% python3 -q
>>> import numpy as np
>>> from numpy import linalg as LA
>>> np.set_printoptions(precision=3, suppress=True, linewidth=200)
>>> arr = np.loadtxt("case19.csv", delimiter=",")
>>> arr
array([[ 0.   ,  0.762, -0.291],
       [ 0.   , -0.885,  0.397],
       [ 0.   , -0.1  ,  0.03 ],
       [ 0.   ,  0.462, -0.149],
       [ 0.   ,  0.537, -0.178],
       [ 0.   , -0.8  ,  0.319],
       [ 0.   ,  0.862, -0.371],
       [ 0.   ,  0.1  , -0.03 ],
       [ 0.   , -0.834,  0.345],
       [ 0.   ,  0.97 , -0.558]])
>>> LA.matrix_rank(arr, rtol=0.1)
np.int64(1)
>>> [round(float(x), 3) for x in LA.svd(arr, compute_uv=False)[:3]]
[2.419, 0.152, 0.0]
>>> np.argsort(-LA.norm(arr, axis=0).round(6), kind="stable")[:3]
array([1, 2, 0])
>>> data = np.load("data.npy")
>>> data
array([[ 0,  0, -2],
       [ 0,  3, -5],
       [ 0,  3, -1]])
>>> x = np.array([1, 1, 1])
>>> h = np.maximum(data @ x, 0)
>>> data * (h > 1e-9)[:, None]
array([[ 0,  0,  0],
       [ 0,  0,  0],
       [ 0,  3, -1]])
>>> np.maximum(data @ (3 * x), 0)
array([0, 0, 6])
>>> np.tanh(data @ x)
array([-0.964, -0.964,  0.964])
>>> h
array([0, 0, 2])
>>> data.T @ h
array([ 0,  6, -2])
>>> hat = np.triu(np.array([[-1, -3, 3], [-1, 2, -3], [-1, -2, -2]]), 1) + np.eye(3)
>>> A2 = hat @ data @ LA.inv(hat)
>>> np.trace(A2), np.trace(data)
(np.float64(2.0), np.int64(2))
>>> round(float(LA.det(A2)), 3)
0.0
>>> hat @ data - data @ hat
array([[ 0.,  0., 12.],
       [ 0., -9., 12.],
       [ 0.,  0.,  9.]])
>>> A2
array([[  0.,   0.,  10.],
       [  0.,  -6., -20.],
       [  0.,   3.,   8.]])
>>> LA.matrix_rank(A2, rtol=0.1)
np.int64(2)
>>> np.round(LA.norm(data, 2) / LA.norm(data), 3)
np.float64(0.946)
>>> LA.cond(data) > 100
np.True_
>>> A2 = np.array([[0.5, -0.7], [-0.3, -0.6], [-0.4, 0.5]])
>>> cent = np.array([[1.4, 0.4, -1.2, -0.2], [-1.2, 1.2, 0.4, -0.3]])
>>> W0 = A2 @ cent
>>> W0
array([[ 1.54, -0.64, -0.88,  0.11],
       [ 0.3 , -0.84,  0.12,  0.24],
       [-1.16,  0.44,  0.68, -0.07]])
>>> LA.matrix_rank(W0, rtol=0.1)
np.int64(2)
>>> round(LA.norm(W0, 2) / LA.norm(W0), 3)
np.float64(0.951)
>>> LA.cond(W0) > 100
np.True_
>>> LA.matrix_rank(W0)
np.int64(2)
>>> left, s, vt = LA.svd(W0)
>>> vecs = vt[:(s > 1e-8).sum()]
>>> rng = np.random.default_rng(174)
>>> x = W0[1] + 3 * W0[0] + rng.integers(2) * np.eye(4)[0]
>>> x
array([ 4.92, -2.76, -2.52,  0.57])
>>> np.allclose(vecs.T @ vecs @ x, x)
True
>>> round(float(LA.norm(x - vecs.T @ vecs @ x)), 3)
0.0
>>> A2 = np.array([[0, 3], [1, 3]])
>>> cent = np.kron(A2, W0)
>>> cent
array([[ 0.  , -0.  , -0.  ,  0.  ,  4.62, -1.92, -2.64,  0.33],
       [ 0.  , -0.  ,  0.  ,  0.  ,  0.9 , -2.52,  0.36,  0.72],
       [-0.  ,  0.  ,  0.  , -0.  , -3.48,  1.32,  2.04, -0.21],
       [ 1.54, -0.64, -0.88,  0.11,  4.62, -1.92, -2.64,  0.33],
       [ 0.3 , -0.84,  0.12,  0.24,  0.9 , -2.52,  0.36,  0.72],
       [-1.16,  0.44,  0.68, -0.07, -3.48,  1.32,  2.04, -0.21]])
>>> LA.matrix_rank(cent)
np.int64(4)
>>> M = np.array([[2.0, -1.0, 0.0, 0.0],
...     [-1.0, 2.0, -1.0, 0.0],
...     [0.0, -1.0, 1.0, -1.0],
...     [0.0, 0.0, -1.0, 0.0]])
>>> ev, vecs = LA.eigh(M)
>>> LA.svd(M, compute_uv=False)
array([3.284, 1.785, 0.751, 0.682])
>>> np.round(vecs @ np.diag(ev) @ vecs.T, 3) + 0
array([[ 2., -1.,  0.,  0.],
       [-1.,  2., -1.,  0.],
       [ 0., -1.,  1., -1.],
       [ 0.,  0., -1.,  0.]])
>>> np.unique(ev.round(6) + 0, return_counts=True)[1]
array([1, 1, 1, 1])
>>> LA.eigvalsh(M + -2 * np.eye(4))
array([-2.751, -1.318, -0.215,  1.284])
>>> np.einsum("ii->", M)
np.float64(5.0)
>>> np.einsum("ij,ji->", M, M)
np.float64(15.0)
>>> np.kron(np.eye(2, dtype=int), M)
array([[ 2., -1.,  0.,  0.,  0., -0.,  0.,  0.],
       [-1.,  2., -1.,  0., -0.,  0., -0.,  0.],
       [ 0., -1.,  1., -1.,  0., -0.,  0., -0.],
       [ 0.,  0., -1.,  0.,  0.,  0., -0.,  0.],
       [ 0., -0.,  0.,  0.,  2., -1.,  0.,  0.],
       [-0.,  0., -0.,  0., -1.,  2., -1.,  0.],
       [ 0., -0.,  0., -0.,  0., -1.,  1., -1.],
       [ 0.,  0., -0.,  0.,  0.,  0., -1.,  0.]])
>>> O = M.astype(float).copy()
>>> for j in range(4):
...     O[:, j] -= O[:, :j] @ (O[:, :j].T @ O[:, j])
...     O[:, j] /= LA.norm(O[:, j])
... 
>>> O
array([[ 0.894,  0.359,  0.069, -0.258],
       [-0.447,  0.717,  0.138, -0.516],
       [ 0.   , -0.598,  0.207, -0.775],
       [ 0.   ,  0.   , -0.966, -0.258]])
>>> np.round(O.T @ M, 3) + 0
array([[ 2.236, -1.789,  0.447,  0.   ],
       [ 0.   ,  1.673, -1.315,  0.598],
       [ 0.   ,  0.   ,  1.035, -0.207],
       [ 0.   ,  0.   ,  0.   ,  0.775]])
>>> ev, vecs = LA.eig(M)
>>> np.sort(LA.eigvals(M.T))
array([-0.751,  0.682,  1.785,  3.284])
>>> ev
array([ 3.284,  1.785,  0.682, -0.751])
>>> np.round(M @ vecs[:, 0] - ev[0] * vecs[:, 0], 3) + 0
array([0., 0., 0., 0.])
>>> F = np.loadtxt("run3.csv", delimiter=",")
>>> F
array([[ 2., -1.],
       [ 2., -1.],
       [ 1., -2.]])
>>> x = np.array([3, 1])
>>> rhs = F @ x
>>> rhs
array([5., 5., 1.])
>>> rhs = rhs + 0.1 * rng.normal(size=3)
>>> rhs
array([5.069, 4.921, 0.977])
>>> beta, *_ = LA.lstsq(F, rhs)
>>> np.round(LA.norm(rhs - F @ beta), 3)
np.float64(0.105)
>>> beta
array([3.005, 1.014])
>>> beta.round()
array([3., 1.])
>>> def softmax(z):
...     e = np.exp(z - z.max(axis=-1, keepdims=True))
...     return e / e.sum(axis=-1, keepdims=True)
... 
>>> softmax(F[2])
array([0.953, 0.047])
>>> np.round(softmax(10 * F[2]), 3) + 0
array([1., 0.])
>>> softmax(F[2] + 2)
array([0.953, 0.047])
>>> softmax(F).sum(axis=1)
array([1., 1., 1.])
>>> scores = F @ F.T / np.sqrt(2)
>>> softmax(scores).round(6).argmax(axis=1)
array([0, 0, 2])
>>> softmax(scores + np.triu(np.full(scores.shape, -np.inf), 1))
array([[1.   , 0.   , 0.   ],
       [0.5  , 0.5  , 0.   ],
       [0.248, 0.248, 0.503]])
>>> A2 = np.c_[F[:, :1] @ np.array([[1]]), np.array([1, 2, 0])]
>>> A2
array([[2., 1.],
       [2., 2.],
       [1., 0.]])
>>> LA.lstsq(F, A2[:, 0])[0]
array([1., 0.])
>>> LA.norm(LA.qr(F)[0].T @ A2, axis=0) ** 2 / ((A2 ** 2).sum(axis=0) + 1e-12)
array([1. , 0.9])
>>> LA.matrix_rank(A2)
np.int64(2)
>>> m1 = np.load("layer6.npy")
>>> m1
array([[2, 1, 2, 0],
       [1, 2, 1, 0],
       [2, 1, 2, 0],
       [0, 0, 0, 2]])
>>> r = LA.matrix_rank(m1)
>>> r
np.int64(3)
>>> ns = LA.svd(m1)[2][r:].T
>>> ns.shape
(4, 1)
>>> np.round(m1 @ ns, 3) + 0
array([[0.],
       [0.],
       [0.],
       [0.]])
>>> [int(LA.matrix_rank(m1[:, :j + 1])) for j in range(4)]
[1, 2, 2, 3]
>>> [int(LA.matrix_rank(m1[:i])) for i in range(1, len(m1) + 1)]
[1, 2, 2, 3]
>>> np.allclose(m1 @ ns, 0)
True
>>> LA.matrix_rank(m1.T @ m1), LA.matrix_rank(m1 @ m1.T)
(np.int64(3), np.int64(3))
>>> left, s, vt = LA.svd(m1)
>>> s.round(3) + 0
array([4.732, 2.   , 1.268, 0.   ])
>>> A2 = left[:, :3] @ np.diag(s[:3]) @ vt[:3]
>>> LA.matrix_rank(A2)
np.int64(3)
>>> round(float(LA.norm(m1 - A2, 2)), 3), np.round(s[3], 3)
(0.0, np.float64(0.0))
>>> LA.matrix_rank(m1, rtol=0.05)
np.int64(3)
>>> ev, vecs = LA.eigh(m1)
>>> np.abs(vecs[:, -1]).round(6).argmax()
np.int64(0)
>>> np.round(vecs.T @ m1 @ vecs, 3) + 0
array([[0.   , 0.   , 0.   , 0.   ],
       [0.   , 1.268, 0.   , 0.   ],
       [0.   , 0.   , 2.   , 0.   ],
       [0.   , 0.   , 0.   , 4.732]])
>>> round(float(ev.sum()), 3), np.trace(m1)
(8.0, np.int64(8))
>>> LA.eigvalsh(m1 + -2 * np.eye(4))
array([-2.   , -0.732,  0.   ,  2.732])
>>> np.abs(vecs[:, -1])
array([0.628, 0.46 , 0.628, 0.   ])
>>> u = np.array([5, -4, -5])
>>> np.convolve(m1[2], u)
array([ 10,  -3,  -4, -13, -10,   0])
>>> np.cross(m1[2, :3], m1[1, :3])
array([-3,  0,  3])
>>> np.polyval(u, m1[2])
array([ 7, -4,  7, -5])
>>> A = np.diag(np.array([2, 1, 2])) + -2 * np.eye(3, k=1) + -2 * np.eye(3, k=-1)
>>> A
array([[ 2., -2.,  0.],
       [-2.,  1., -2.],
       [ 0., -2.,  2.]])
>>> ev, vecs = LA.eigh(A)
>>> x = np.array([4, -1, 2])
>>> np.abs(A).sum(axis=1).max(), round(np.abs(ev).max(), 3)
(np.float64(5.0), np.float64(4.372))
>>> round(float(x @ A @ x / (x @ x)), 3), round(ev[0], 3), round(float(ev[-1]), 3)
(3.095, np.float64(-1.372), 4.372)
>>> LA.eigvalsh(A[1:, 1:])
array([-0.562,  3.562])
>>> A2 = A[0, 0] * A[1:] - np.outer(A[1:, 0], A[0])
>>> A2
array([[ 0., -2., -4.],
       [ 0., -4.,  4.]])
>>> np.flatnonzero(~A2.round(6).any(axis=1))
array([], dtype=int64)
>>> idx = rng.permutation(3)
>>> A2 = A[:, idx] * rng.choice([-1, 1], 3)
>>> A2
array([[-0., -2.,  2.],
       [ 2.,  1., -2.],
       [-2., -2.,  0.]])
>>> left, _, vt = LA.svd(A.T @ A2)
>>> idx
array([2, 1, 0])
>>> np.round(LA.lstsq(A, A2)[0], 3) + 0
array([[ 0.,  0.,  1.],
       [ 0.,  1.,  0.],
       [-1.,  0.,  0.]])
>>> mat = np.loadtxt("block3.csv", delimiter=",")
>>> mat
array([[-1.814, -0.125, -0.829,  0.085],
       [-0.605, -1.147,  1.447, -0.476],
       [ 0.504, -1.582, -0.782,  0.796],
       [-0.302,  0.409,  0.78 ,  1.77 ]])
>>> np.round(np.poly(mat), 3) + 0
array([  1.   ,   1.972,   0.   ,  -7.888, -16.   ])
>>> np.round(LA.eigvals(mat).sum().real, 3)
np.float64(-1.972)
>>> round(LA.det(mat[::-1]), 3)
np.float64(-16.0)
>>> round(float(np.einsum("ij,ji->", mat, mat)), 3)
3.888
>>> np.round(LA.det(2 * mat), 3), round(LA.det(mat), 3)
(np.float64(-256.0), np.float64(-16.0))
